$ python3 -q
>>> import numpy as np
>>> np.set_printoptions(precision=3, suppress=True, linewidth=160, floatmode="fixed")
>>> F = np.load("sample12.npy")
>>> F
array([[ 0.800,  1.100, -0.400,  1.100, -0.500, -2.300, -1.100, -0.400, -0.400, -0.900],
       [-0.600, -1.700, -0.500, -0.900, -1.000,  0.600, -1.400,  0.700,  0.900,  0.500],
       [ 0.557, -0.205, -0.411, -0.734,  0.546, -1.420, -1.147,  0.045,  0.692, -0.429],
       [ 0.000, -0.500, -0.700,  0.900, -0.700, -0.300, -0.600, -0.100, -1.500,  0.700],
       [-1.600,  0.000,  2.000, -1.700, -3.200,  1.500,  0.800, -0.200, -0.900,  1.400],
       [-1.100,  0.100, -0.900,  0.400,  0.400,  0.200,  1.600, -1.500, -0.100, -0.300],
       [-0.300, -0.500, -0.900,  1.400,  1.200, -0.400, -1.500, -1.300,  0.100,  1.000],
       [ 0.600,  1.900, -0.900,  1.000, -0.200, -1.400, -0.400,  0.900, -1.300,  0.600],
       [ 0.400, -0.100, -0.100, -0.600,  0.400, -1.400, -1.500,  0.400,  0.700, -0.400],
       [ 0.400, -0.400,  1.300, -0.400,  1.300, -1.000,  0.400,  0.600, -0.700,  1.300]])
>>> f = np.array([2, 3, 1, 1, 1, 2, 0, 1, 3, 0])
>>> A2 = F + np.outer(f, np.eye(10)[9])
>>> np.linalg.matrix_rank(A2 - F)
np.int64(1)
>>> A2
array([[ 0.800,  1.100, -0.400,  1.100, -0.500, -2.300, -1.100, -0.400, -0.400,  1.100],
       [-0.600, -1.700, -0.500, -0.900, -1.000,  0.600, -1.400,  0.700,  0.900,  3.500],
       [ 0.557, -0.205, -0.411, -0.734,  0.546, -1.420, -1.147,  0.045,  0.692,  0.571],
       [ 0.000, -0.500, -0.700,  0.900, -0.700, -0.300, -0.600, -0.100, -1.500,  1.700],
       [-1.600,  0.000,  2.000, -1.700, -3.200,  1.500,  0.800, -0.200, -0.900,  2.400],
       [-1.100,  0.100, -0.900,  0.400,  0.400,  0.200,  1.600, -1.500, -0.100,  1.700],
       [-0.300, -0.500, -0.900,  1.400,  1.200, -0.400, -1.500, -1.300,  0.100,  1.000],
       [ 0.600,  1.900, -0.900,  1.000, -0.200, -1.400, -0.400,  0.900, -1.300,  1.600],
       [ 0.400, -0.100, -0.100, -0.600,  0.400, -1.400, -1.500,  0.400,  0.700,  2.600],
       [ 0.400, -0.400,  1.300, -0.400,  1.300, -1.000,  0.400,  0.600, -0.700,  1.300]])
>>> np.linalg.matrix_rank(np.linalg.inv(A2) - np.linalg.inv(F), tol=1e-8)
np.int64(1)
>>> np.round(np.linalg.det(A2), 3)
np.float64(-367.676)
>>> np.sort(np.abs(np.linalg.eigvals(A2)))
array([0.314, 0.787, 1.318, 1.856, 1.856, 2.874, 2.874, 3.123, 3.123, 4.073])
>>> rng = np.random.default_rng(907582)
>>> A2 = F + rng.integers(-2, 3, (10, 8)) @ rng.integers(-2, 3, (8, 10))
>>> A2
array([[ -4.200,  -8.900,  -0.400,   8.100, -11.500,  -0.300,  -4.100,  -2.400,  -5.400,   6.100],
       [ -1.600,  -2.700,  -2.500,   8.100,  -5.000,  10.600,  -9.400,   0.700,   1.900,  10.500],
       [  3.557,  -3.205,   2.589,   0.266,   3.546,   0.580,  -4.147,   2.045,   5.692,   5.571],
       [  0.000,   0.500,  -0.700,  -2.100,   1.300,   2.700,   1.400,  -5.100,  -1.500,  -2.300],
       [ -1.600,  -5.000,  -1.000,  -2.700,  -7.200,   3.500,  -3.200,   0.800,   4.100,   5.400],
       [-10.100,  -5.900,   8.100,  -4.600,   4.400,  -9.800,   3.600,   0.500,  -3.100,  -9.300],
       [ -2.300,  -4.500,   8.100,  -6.600,   7.200, -12.400,   1.500,  -2.300,   2.100,  -5.000],
       [ -5.400,   0.900,   7.100,  -5.000,  10.800,  -2.400,  -3.400,  -4.100,   0.700,  -4.400],
       [ -4.600,  -0.100,   5.900,  -3.600,   8.400,  -3.400,  -7.500,  -2.600,   3.700,  -1.400],
       [  0.400,   1.600,  -5.700,   2.600,  -4.700,   4.000,  -6.600,  -6.400,   0.300,   8.300]])
>>> A2 - F
array([[ -5.000, -10.000,   0.000,   7.000, -11.000,   2.000,  -3.000,  -2.000,  -5.000,   7.000],
       [ -1.000,  -1.000,  -2.000,   9.000,  -4.000,  10.000,  -8.000,   0.000,   1.000,  10.000],
       [  3.000,  -3.000,   3.000,   1.000,   3.000,   2.000,  -3.000,   2.000,   5.000,   6.000],
       [  0.000,   1.000,   0.000,  -3.000,   2.000,   3.000,   2.000,  -5.000,   0.000,  -3.000],
       [  0.000,  -5.000,  -3.000,  -1.000,  -4.000,   2.000,  -4.000,   1.000,   5.000,   4.000],
       [ -9.000,  -6.000,   9.000,  -5.000,   4.000, -10.000,   2.000,   2.000,  -3.000,  -9.000],
       [ -2.000,  -4.000,   9.000,  -8.000,   6.000, -12.000,   3.000,  -1.000,   2.000,  -6.000],
       [ -6.000,  -1.000,   8.000,  -6.000,  11.000,  -1.000,  -3.000,  -5.000,   2.000,  -5.000],
       [ -5.000,   0.000,   6.000,  -3.000,   8.000,  -2.000,  -6.000,  -3.000,   3.000,  -1.000],
       [  0.000,   2.000,  -7.000,   3.000,  -6.000,   5.000,  -7.000,  -7.000,   1.000,   7.000]])
>>> np.linalg.matrix_rank(A2 - F, tol=1e-8)
np.int64(8)
>>> np.abs(A2 - F).sum(axis=1)
array([52.000, 46.000, 31.000, 19.000, 29.000, 59.000, 53.000, 48.000, 37.000, 45.000])
>>> round(np.linalg.det(F), 3)
np.float64(335.866)
>>> np.allclose(F, F.T)
False
>>> np.allclose(F @ F.T, F.T @ F)
False
>>> f = np.array([-4, -4])
>>> np.cross(F[7, :3], F[5, :3])
array([-1.620,  1.530,  2.150])
>>> Q, _ = np.linalg.qr(np.array([[0.1, 0.6, -0.8, 0.3, -1.0, -2.5, 0.3, -0.5, -0.1, -0.5],
...     [-0.2, -2.2, 0.3, -1.7, 0.8, 1.2, 0.1, 2.2, 0.9, -0.4],
...     [0.7, -0.2, -2.2, -1.6, 1.0, 0.0, 0.6, -0.4, -0.6, -0.5],
...     [0.1, 0.5, 0.5, 0.0, -1.5, -1.0, -0.3, -0.8, 0.4, -0.5],
...     [-0.2, -2.1, 1.0, 1.1, 1.1, 0.9, 0.8, -0.2, -1.1, -0.1],
...     [-0.6, 0.1, -0.3, 0.3, 0.8, -0.4, 0.6, -0.6, 0.2, -0.3],
...     [-1.0, -1.3, -0.1, -0.8, -0.7, -0.7, -0.6, -1.9, -0.2, -0.5],
...     [-0.5, -1.5, 0.8, -0.7, 1.3, -0.2, 0.7, 0.5, -2.2, -0.9],
...     [1.0, -0.8, 1.6, -0.4, -0.1, -0.1, -1.2, -1.9, 1.2, 0.6],
...     [-1.1, -1.0, 1.0, 0.8, -1.5, 2.2, 0.2, -0.8, 1.0, 0.8]]))
>>> arr = Q[:, :10]
>>> arr
array([[-0.048,  0.145, -0.192,  0.217, -0.417, -0.617,  0.272,  0.203, -0.214,  0.421],
       [ 0.095, -0.565, -0.177, -0.374, -0.043,  0.148,  0.163,  0.528, -0.407, -0.075],
       [-0.333, -0.191, -0.749,  0.010, -0.132,  0.181,  0.162, -0.458,  0.061, -0.038],
       [-0.048,  0.118,  0.233, -0.230, -0.377, -0.199,  0.438, -0.157,  0.003, -0.691],
       [ 0.095, -0.537,  0.071,  0.758,  0.035, -0.140,  0.004,  0.026,  0.077, -0.308],
       [ 0.286,  0.144, -0.102,  0.053,  0.403, -0.188, -0.016, -0.381, -0.722, -0.139],
       [ 0.476, -0.163, -0.218, -0.261, -0.321, -0.333, -0.591, -0.142,  0.186, -0.117],
       [ 0.238, -0.315,  0.071, -0.273,  0.425, -0.334,  0.457, -0.227,  0.387,  0.251],
       [-0.476, -0.414,  0.462, -0.158, -0.172, -0.127, -0.240, -0.378, -0.251,  0.234],
       [ 0.524, -0.061,  0.187,  0.124, -0.433,  0.481,  0.257, -0.291, -0.100,  0.302]])
>>> A2 = np.array([[3, 3, -2],
...     [1, -2, 1],
...     [3, -3, 3],
...     [-3, -2, 1],
...     [-2, -3, -1],
...     [0, 0, 2],
...     [-3, -3, -1],
...     [-2, 3, 0],
...     [-1, -1, -1],
...     [-2, -2, -3]])
>>> np.einsum("ik,kj->ij", F, A2)
array([[  6.300,   5.000,  -0.500],
       [  0.600,  12.300,  -1.700],
       [  4.860,   6.886,  -4.930],
       [ -1.800,   5.000,  -1.600],
       [  8.800,  -2.700,   9.600],
       [ -9.000, -11.400,  -0.600],
       [ -5.700,  -5.100,  -4.800],
       [ -2.100,   3.300,  -3.700],
       [  5.600,   7.500,  -3.000],
       [ -1.000,  -6.300,  -4.600]])
>>> np.einsum("ij,ij->i", F, F)
array([11.100,  9.180,  5.355,  5.240, 25.390,  7.300,  9.660, 10.800,  5.720,  7.560])
>>> F @ A2
array([[  6.300,   5.000,  -0.500],
       [  0.600,  12.300,  -1.700],
       [  4.860,   6.886,  -4.930],
       [ -1.800,   5.000,  -1.600],
       [  8.800,  -2.700,   9.600],
       [ -9.000, -11.400,  -0.600],
       [ -5.700,  -5.100,  -4.800],
       [ -2.100,   3.300,  -3.700],
       [  5.600,   7.500,  -3.000],
       [ -1.000,  -6.300,  -4.600]])
>>> vec = np.array([5, 3, 0, 5, 3, 0, 4, 5, 1, 1])
>>> np.round(arr.T @ (arr @ vec), 3) + 0
array([5.000, 3.000, 0.000, 5.000, 3.000, 0.000, 4.000, 5.000, 1.000, 1.000])
>>> round(float(np.linalg.norm(vec)), 3), round(float(np.linalg.norm(arr @ vec)), 3)
(10.536, 10.536)
>>> np.sort(np.abs(np.degrees(np.angle(np.linalg.eigvals(arr)))))
array([  0.000,  62.545,  62.545,  89.680,  89.680, 137.787, 137.787, 169.110, 169.110, 180.000])
>>> np.linalg.inv(arr)
array([[-0.048,  0.095, -0.333, -0.048,  0.095,  0.286,  0.476,  0.238, -0.476,  0.524],
       [ 0.145, -0.565, -0.191,  0.118, -0.537,  0.144, -0.163, -0.315, -0.414, -0.061],
       [-0.192, -0.177, -0.749,  0.233,  0.071, -0.102, -0.218,  0.071,  0.462,  0.187],
       [ 0.217, -0.374,  0.010, -0.230,  0.758,  0.053, -0.261, -0.273, -0.158,  0.124],
       [-0.417, -0.043, -0.132, -0.377,  0.035,  0.403, -0.321,  0.425, -0.172, -0.433],
       [-0.617,  0.148,  0.181, -0.199, -0.140, -0.188, -0.333, -0.334, -0.127,  0.481],
       [ 0.272,  0.163,  0.162,  0.438,  0.004, -0.016, -0.591,  0.457, -0.240,  0.257],
       [ 0.203,  0.528, -0.458, -0.157,  0.026, -0.381, -0.142, -0.227, -0.378, -0.291],
       [-0.214, -0.407,  0.061,  0.003,  0.077, -0.722,  0.186,  0.387, -0.251, -0.100],
       [ 0.421, -0.075, -0.038, -0.691, -0.308, -0.139, -0.117,  0.251,  0.234,  0.302]])
